% python3 -q
>>> import numpy as np
>>> np.set_printoptions(precision=2, suppress=True, linewidth=100, floatmode="fixed")
>>> X = np.array([[-2, -1], [-1, -2]])
>>> # equal to its transpose
>>> ev, evecs = np.linalg.eigh(X)
>>> x = np.array([3, 0])
>>> print((np.sign(evecs[:, -1].round(6)) == np.sign(evecs[0, -1].round(6))).astype(int))
[1 0]
>>> evecs * np.abs(ev) @ evecs.T
array([[2.00, 1.00],
       [1.00, 2.00]])
>>> np.abs(X).sum(axis=1).max(), np.abs(ev).max()
(np.int64(3), np.float64(3.0))
>>> A2 = X / np.sqrt((X ** 2).mean(axis=1, keepdims=True))
>>> np.linalg.matrix_rank(A2) == np.linalg.matrix_rank(X)
np.True_
>>> print(A2[0])
[-1.26 -0.63]
>>> x = np.array([3, 1])
>>> print(np.linalg.norm(X @ x) <= np.linalg.norm(X, 2) * np.linalg.norm(x) + 1e-9)
True
>>> X @ x
array([-7, -5])
>>> print(X @ np.eye(2)[0])
[-2.00 -1.00]
>>> X @ np.ones(2)
array([-3.00, -3.00])
>>> m1 = np.loadtxt("case0.csv", delimiter=",")
>>> m1
array([[-0.42,  0.36,  1.86],
       [ 0.36,  0.22,  0.51],
       [ 1.86,  0.51,  0.20]])
>>> # symmetric
>>> [round(float(np.linalg.det(m1[:i, :i])), 2) + 0 for i in range(1, 4)]
[-0.42, -0.22, 0.0]
>>> np.round(np.linalg.eigvalsh(m1).min(), 2)
np.float64(-2.0)
>>> mat = np.loadtxt("layer14.csv", delimiter=",")
>>> mat
array([[ 5.00, -9.00,  4.00,  6.00],
       [ 0.00, -3.00,  6.00,  3.00],
       [ 0.00,  0.00,  1.00,  5.00],
       [ 0.00,  0.00,  0.00,  3.00]])
>>> print(np.round(np.abs(np.linalg.eigvals(mat)).max(), 2))
5.0
>>> mat @ mat
array([[ 25.00, -18.00, -30.00,  41.00],
       [  0.00,   9.00, -12.00,  30.00],
       [  0.00,   0.00,   1.00,  20.00],
       [  0.00,   0.00,   0.00,   9.00]])
>>> np.trace(mat)
np.float64(6.0)
>>> np.allclose(mat, mat.T)
False
